$ ipython --no-banner

In [1]: import numpy as np

In [2]: import numpy.linalg as la

In [3]: np.set_printoptions(suppress=True, linewidth=100)

In [4]: Z = np.array([[2, 2, -1], [0, -2, 0], [-1, 2, 1]])

In [5]: rng = np.random.default_rng(9330)

In [6]: E = (rng.random((10, 3)) < 0.25) @ Z

In [7]: E
Out[7]: 
array([[-1,  2,  1],
       [ 0,  0,  0],
       [ 2,  0, -1],
       [ 0,  0,  0],
       [ 0,  0,  0],
       [ 2,  0, -1],
       [ 0,  0,  0],
       [ 0,  0,  0],
       [ 0,  0,  0],
       [-1,  2,  1]])

In [8]: Uu, sig, vt = la.svd(E)

In [9]: evecs = vt[:(sig > 1e-8).sum()]

In [10]: x = E[0] + -1 * E[9] + rng.integers(2) * np.eye(3)[1]

In [11]: x
Out[11]: array([0., 0., 0.])

In [12]: np.round(evecs.T @ evecs, 3)
Out[12]: 
array([[ 0.81 ,  0.095, -0.381],
       [ 0.095,  0.952,  0.19 ],
       [-0.381,  0.19 ,  0.238]])

In [13]: la.matrix_rank(np.vstack([E, x]))
Out[13]: np.int64(2)

In [14]: la.matrix_rank(E, rtol=0.1)
Out[14]: np.int64(2)

In [15]: rank = la.matrix_rank(E)

In [16]: rank
Out[16]: np.int64(2)

In [17]: N = la.svd(E)[2][rank:].T

In [18]: la.matrix_rank(E.T @ E), la.matrix_rank(E @ E.T)
Out[18]: (np.int64(2), np.int64(2))

In [19]: [int(la.matrix_rank(E[:i])) for i in range(1, len(E) + 1)]
Out[19]: [1, 1, 2, 2, 2, 2, 2, 2, 2, 2]

In [20]: np.round(N[:, 0] / N[np.abs(N[:, 0]).round(6).argmax(), 0], 3)
Out[20]: array([ 0.5 , -0.25,  1.  ])

In [21]: Z = np.array([[2.0, -0.1, -1.4]])

In [22]: X = np.array([[8],
    ...:     [7],
    ...:     [3],
    ...:     [6],
    ...:     [8],
    ...:     [3],
    ...:     [9],
    ...:     [5],
    ...:     [3],
    ...:     [8],
    ...:     [2],
    ...:     [8],
    ...:     [7],
    ...:     [3],
    ...:     [7],
    ...:     [4],
    ...:     [5]]) @ Z + 0.05 * rng.normal(size=(17, 3))

In [23]: X.round(3)
Out[23]: 
array([[ 15.991,  -0.84 , -11.149],
       [ 14.034,  -0.682,  -9.807],
       [  5.969,  -0.386,  -4.297],
       [ 12.019,  -0.632,  -8.456],
       [ 15.998,  -0.731, -11.245],
       [  5.966,  -0.247,  -4.219],
       [ 17.993,  -0.839, -12.562],
       [ 10.064,  -0.458,  -6.937],
       [  5.948,  -0.347,  -4.163],
       [ 16.057,  -0.8  , -11.151],
       [  4.047,  -0.208,  -2.789],
       [ 15.983,  -0.76 , -11.237],
       [ 13.973,  -0.705,  -9.755],
       [  6.021,  -0.302,  -4.138],
       [ 13.969,  -0.757,  -9.876],
       [  7.945,  -0.401,  -5.635],
       [  9.963,  -0.429,  -7.065]])

In [24]: d = la.norm(E[:, None] - E[None], axis=-1)

In [25]: d[0].round(6).argsort(kind="stable")[:4]
Out[25]: array([0, 9, 1, 3])

In [26]: np.flatnonzero(d[0] < d.mean() / 2)
Out[26]: array([0, 9])

In [27]: np.round(la.norm(E, axis=1), 3)
Out[27]: array([2.449, 0.   , 2.236, 0.   , 0.   , 2.236, 0.   , 0.   , 0.   , 2.449])

In [28]: d.shape
Out[28]: (10, 10)

In [29]: (d + 1e9 * np.eye(10)).round(6).argmin(axis=1)
Out[29]: array([9, 3, 5, 1, 1, 2, 1, 1, 1, 0])

In [30]: G = np.cov(X, rowvar=False)

In [31]: np.round(X.std(axis=0), 3)
Out[31]: array([4.448, 0.214, 3.106])

In [32]: np.round(np.corrcoef(X.T), 3)
Out[32]: 
array([[ 1.   , -0.979, -1.   ],
       [-0.979,  1.   ,  0.979],
       [-1.   ,  0.979,  1.   ]])

In [33]: np.round(la.eigvalsh(G)[::-1], 3)
Out[33]: array([31.311,  0.003,  0.002])

In [34]: B = np.c_[X[:, :2] @ np.array([[4, 9], [7, 6]]), np.array([0, -2, 0, 2, 0, 2, -2, -1, -1, -1, -2, 0, 0, 2, -2, 0, -1])]

In [35]: B.round(3)
Out[35]: 
array([[ 58.082, 138.875,   0.   ],
       [ 51.367, 122.22 ,  -2.   ],
       [ 21.176,  51.405,   0.   ],
       [ 43.651, 104.376,   2.   ],
       [ 58.875, 139.596,   0.   ],
       [ 22.132,  52.207,   2.   ],
       [ 66.096, 156.9  ,  -2.   ],
       [ 37.046,  87.824,  -1.   ],
       [ 21.364,  51.453,  -1.   ],
       [ 58.627, 139.71 ,  -1.   ],
       [ 14.733,  35.174,  -2.   ],
       [ 58.614, 139.291,   0.   ],
       [ 50.959, 121.528,   0.   ],
       [ 21.97 ,  52.375,   2.   ],
       [ 50.576, 121.178,  -2.   ],
       [ 28.971,  69.095,   0.   ],
       [ 36.845,  87.088,  -1.   ]])

In [36]: np.round(la.norm(la.qr(X)[0].T @ B, axis=0) ** 2 / ((B ** 2).sum(axis=0) + 1e-12), 3)
Out[36]: array([1.  , 1.  , 0.12])

In [37]: B = X + rng.integers(-2, 3, (17, 1)) @ rng.integers(-2, 3, (1, 3))

In [38]: B.round(3)
Out[38]: 
array([[ 13.991,  -0.84 , -11.149],
       [ 12.034,  -0.682,  -9.807],
       [  7.969,  -0.386,  -4.297],
       [ 12.019,  -0.632,  -8.456],
       [ 15.998,  -0.731, -11.245],
       [  5.966,  -0.247,  -4.219],
       [ 15.993,  -0.839, -12.562],
       [  6.064,  -0.458,  -6.937],
       [  3.948,  -0.347,  -4.163],
       [ 18.057,  -0.8  , -11.151],
       [  0.047,  -0.208,  -2.789],
       [ 17.983,  -0.76 , -11.237],
       [  9.973,  -0.705,  -9.755],
       [  2.021,  -0.302,  -4.138],
       [ 11.969,  -0.757,  -9.876],
       [  9.945,  -0.401,  -5.635],
       [  9.963,  -0.429,  -7.065]])

In [39]: np.round(np.abs(B - X).sum(axis=1), 3)
Out[39]: array([2., 2., 2., 0., 0., 0., 2., 4., 2., 2., 4., 2., 4., 4., 2., 2., 0.])

In [40]: np.round(B - X, 3)
Out[40]: 
array([[-2.,  0.,  0.],
       [-2.,  0.,  0.],
       [ 2.,  0.,  0.],
       [ 0.,  0.,  0.],
       [ 0.,  0.,  0.],
       [ 0.,  0.,  0.],
       [-2.,  0.,  0.],
       [-4.,  0.,  0.],
       [-2.,  0.,  0.],
       [ 2.,  0.,  0.],
       [-4.,  0.,  0.],
       [ 2.,  0.,  0.],
       [-4.,  0.,  0.],
       [-4.,  0.,  0.],
       [-2.,  0.,  0.],
       [ 2.,  0.,  0.],
       [ 0.,  0.,  0.]])

In [41]: F = np.load("a.npy")

In [42]: F
Out[42]: 
array([[-5.598, -1.471, -4.424],
       [ 2.234,  0.741,  1.759],
       [-2.558, -0.627, -1.795],
       [ 0.172,  0.053,  0.124],
       [-3.169, -0.901, -2.351],
       [-5.824, -1.533, -4.541],
       [-2.64 , -0.655, -1.958],
       [ 0.39 ,  0.056,  0.26 ],
       [ 3.289,  0.874,  2.507],
       [ 0.452,  0.318,  0.113],
       [ 4.534,  1.249,  3.645],
       [ 5.334,  1.476,  3.833],
       [ 0.33 ,  0.088,  0.415],
       [-1.692, -0.463, -1.141],
       [-2.712, -0.824, -2.096],
       [-3.435, -0.961, -2.491],
       [-4.966, -1.249, -3.676],
       [-3.018, -0.767, -2.468],
       [-1.187, -0.282, -0.907],
       [-2.07 , -0.442, -1.53 ],
       [-4.36 , -1.27 , -3.231],
       [-0.433, -0.07 , -0.196],
       [-1.406, -0.416, -1.088],
       [ 4.424,  0.998,  3.284],
       [ 7.096,  1.674,  5.236],
       [-1.496, -0.361, -1.32 ],
       [ 0.845,  0.291,  0.343]])

In [43]: B = E[0, 0] * E[1:] - np.outer(E[1:, 0], E[0])

In [44]: B
Out[44]: 
array([[ 0,  0,  0],
       [ 0, -4, -1],
       [ 0,  0,  0],
       [ 0,  0,  0],
       [ 0, -4, -1],
       [ 0,  0,  0],
       [ 0,  0,  0],
       [ 0,  0,  0],
       [ 0,  0,  0]])

In [45]: np.flatnonzero(~B.round(6).any(axis=1))
Out[45]: array([0, 2, 3, 5, 6, 7, 8])

In [46]: E[:, 0] / E[0, 0]
Out[46]: array([ 1., -0., -2., -0., -0., -2., -0., -0., -0.,  1.])

In [47]: Q, Rm = la.qr(F)

In [48]: np.allclose(Rm.T @ Rm, F.T @ F)
Out[48]: True

In [49]: Q.shape, Rm.shape
Out[49]: ((27, 3), (3, 3))

In [50]: def softmax(z):
    ...:     e = np.exp(z - z.max(axis=-1, keepdims=True))
    ...:     return e / e.sum(axis=-1, keepdims=True)
    ...: 

In [51]: np.round(softmax(10 * F[13]), 3) + 0
Out[51]: array([0.   , 0.999, 0.001])

In [52]: np.round(softmax(F).sum(axis=1), 3)
Out[52]: 
array([1., 1., 1., 1., 1., 1., 1., 1., 1., 1., 1., 1., 1., 1., 1., 1., 1., 1., 1., 1., 1., 1., 1.,
       1., 1., 1., 1.])

In [53]: np.round(softmax(F[13] + 4), 3)
Out[53]: array([0.163, 0.555, 0.282])

In [54]: S = F @ F.T / np.sqrt(3)

In [55]: softmax(S).round(6).argmax(axis=1)
Out[55]: 
array([ 5, 24,  5, 24,  5,  5,  5, 24, 24, 24, 24, 24, 24,  5,  5,  5,  5,  5,  5,  5,  5,  5,  5,
       24, 24,  5, 24])

In [56]: G = np.cov(F, rowvar=False)

In [57]: round(np.corrcoef(F[:, 1], F[:, 2])[0, 1], 3)
Out[57]: np.float64(0.993)

In [58]: G.round(3)
Out[58]: 
array([[11.475,  3.002,  8.646],
       [ 3.002,  0.793,  2.261],
       [ 8.646,  2.261,  6.532]])

In [59]: np.round(np.corrcoef(F.T), 3)
Out[59]: 
array([[1.   , 0.995, 0.999],
       [0.995, 1.   , 0.993],
       [0.999, 0.993, 1.   ]])

In [60]: np.argwhere(np.triu(np.abs(np.corrcoef(F.T)) > 0.8, 1))
Out[60]: 
array([[0, 1],
       [0, 2],
       [1, 2]])

In [61]: np.median(F, axis=0)
Out[61]: array([-1.406, -0.361, -1.088])

In [62]: np.round(la.eigvalsh(G)[::-1], 3)
Out[62]: array([18.781,  0.013,  0.007])

In [63]: K = np.array([[1.0, 0.5, 0.25], [0.5, 1.0, 0.5], [0.25, 0.5, 1.0]])

In [64]: round(float(la.norm(K[2], 1)), 3), np.round(la.norm(K[2], np.inf), 3)
Out[64]: (1.75, np.float64(1.0))

In [65]: np.round(la.norm(K, axis=0), 3)
Out[65]: array([1.146, 1.225, 1.146])

In [66]: round(float(la.norm(K, 1)), 3), round(float(la.norm(K, np.inf)), 3)
Out[66]: (2.0, 2.0)

In [67]: K[2] @ K[1]
Out[67]: np.float64(1.125)

In [68]: round(float(la.norm(K, 2)), 3)
Out[68]: 1.843

In [69]: round(float(la.norm(K, "nuc")), 3)
Out[69]: 3.0

In [70]: np.round(la.norm(K[2] - K[1]), 3)
Out[70]: np.float64(0.75)

In [71]: round(la.norm(K) ** 2 / la.norm(K, 2) ** 2, 3)
Out[71]: np.float64(1.214)
